$ ipython --no-banner

In [1]: import numpy as np

In [2]: np.set_printoptions(suppress=True, linewidth=140)

In [3]: def rd(a):
   ...:     return np.round(a, 2) + 0
   ...: 

In [4]: arr = np.load("m.npy")

In [5]: print(arr)
[[ 3  1  3  2]
 [ 0 -2  0 -1]
 [ 3  1  3  2]
 [ 4  2  4  3]
 [ 3  1  3  2]
 [ 6  4  6  5]
 [ 2  0  2  1]
 [ 2  0  2  1]
 [ 4  2  4  3]
 [ 0 -2  0 -1]
 [ 0 -2  0 -1]]

In [6]: rk = np.linalg.matrix_rank(arr)

In [7]: print(rk)
2

In [8]: N = np.linalg.svd(arr)[2][rk:].T

In [9]: print([int(np.linalg.matrix_rank(arr[:i])) for i in range(1, len(arr) + 1)])
[1, 2, 2, 2, 2, 2, 2, 2, 2, 2, 2]

In [10]: print(rd(arr @ N))
[[0. 0.]
 [0. 0.]
 [0. 0.]
 [0. 0.]
 [0. 0.]
 [0. 0.]
 [0. 0.]
 [0. 0.]
 [0. 0.]
 [0. 0.]
 [0. 0.]]

In [11]: print([int(np.linalg.matrix_rank(arr[:, :j + 1])) for j in range(4)])
[1, 2, 2, 2]

In [12]: print(rd(N @ N.T))
[[ 0.55  0.09 -0.45 -0.18]
 [ 0.09  0.18  0.09 -0.36]
 [-0.45  0.09  0.55 -0.18]
 [-0.18 -0.36 -0.18  0.73]]

In [13]: left, sigma, vt = np.linalg.svd(arr)

In [14]: evecs = vt[:(sigma > 1e-8).sum()]

In [15]: rng = np.random.default_rng(586)

In [16]: x0 = arr[5] + -2 * arr[8] + rng.integers(2) * np.eye(4)[3]

In [17]: print(x0)
[-2.  0. -2.  0.]

In [18]: print(rd(evecs.T @ evecs))
[[ 0.45 -0.09  0.45  0.18]
 [-0.09  0.82 -0.09  0.36]
 [ 0.45 -0.09  0.45  0.18]
 [ 0.18  0.36  0.18  0.27]]

In [19]: print(np.allclose(evecs.T @ evecs @ x0, x0))
False

In [20]: print(rd(np.linalg.norm(x0 - evecs.T @ evecs @ x0)))
0.85

In [21]: E = np.load("data.npy")

In [22]: print(E)
[[ 64   8   9   2   7]
 [  8 -19   1   7   9]
 [  3   7 -53   6   6]
 [  8   4   8  45   0]
 [  2   1   9   0 181]]

In [23]: ev, evecs = np.linalg.eig(E)

In [24]: print(rd(np.sort(np.linalg.eigvals(E.T))))
[-53.81 -20.31  44.52  66.17 181.43]

In [25]: data = np.loadtxt("a.csv", delimiter=",")

In [26]: print(data)
[[-1. -2.  0.  0.  0.  0.  0.  0.  0.  0.  0.]
 [-2. -2. -2.  0.  0.  0.  0.  0.  0.  0.  0.]
 [ 0. -2. -3. -2.  0.  0.  0.  0.  0.  0.  0.]
 [ 0.  0. -2.  2. -2.  0.  0.  0.  0.  0.  0.]
 [ 0.  0.  0. -2.  0. -2.  0.  0.  0.  0.  0.]
 [ 0.  0.  0.  0. -2.  1. -2.  0.  0.  0.  0.]
 [ 0.  0.  0.  0.  0. -2. -2. -2.  0.  0.  0.]
 [ 0.  0.  0.  0.  0.  0. -2.  1. -2.  0.  0.]
 [ 0.  0.  0.  0.  0.  0.  0. -2.  3. -2.  0.]
 [ 0.  0.  0.  0.  0.  0.  0.  0. -2.  0. -2.]
 [ 0.  0.  0.  0.  0.  0.  0.  0.  0. -2.  1.]]

In [27]: W1 = np.array([[-2, 1, -5, -3, -4, -3],
    ...:     [3, -1, 5, -1, 0, -3],
    ...:     [2, 0, 2, 1, 3, 0],
    ...:     [-3, 3, 5, -1, 5, 5],
    ...:     [4, 1, -3, 0, 2, 3],
    ...:     [2, -2, -2, 0, 4, -4],
    ...:     [-1, 2, 5, -5, -1, -3],
    ...:     [0, -1, -4, -3, 3, 1],
    ...:     [-3, 2, -4, 3, -5, -3],
    ...:     [1, 0, 2, 4, -5, -3],
    ...:     [2, 2, -1, -4, -2, 4]])

In [28]: coef = np.array([1, 3, 1, 1, 2, 1])

In [29]: H = np.maximum(data @ W1 + coef, 0)

In [30]: print(H)
[[ 0.  4.  0.  6.  6. 10.]
 [ 0.  3.  0.  7.  4. 13.]
 [ 0.  0.  0.  2.  0.  0.]
 [ 0.  7. 13.  0.  2.  5.]
 [ 3.  1.  0.  3.  0.  0.]
 [ 0.  0.  0. 11.  4.  0.]
 [ 0.  5.  3. 17.  0. 13.]
 [ 9.  0.  0.  2. 17. 14.]
 [ 0. 11.  0.  8.  0.  0.]
 [ 3.  0. 11.  3. 16.  0.]
 [ 1.  5.  0.  0. 10. 11.]]

In [31]: C = np.array([[-1, 1, -1],
    ...:     [2, 2, 2],
    ...:     [1, 2, -1],
    ...:     [2, 1, -1],
    ...:     [2, 0, -1],
    ...:     [1, 1, 2]])

In [32]: print((H @ C).round(6).argmax(axis=1))
[0 0 0 1 1 0 0 0 0 0 0]
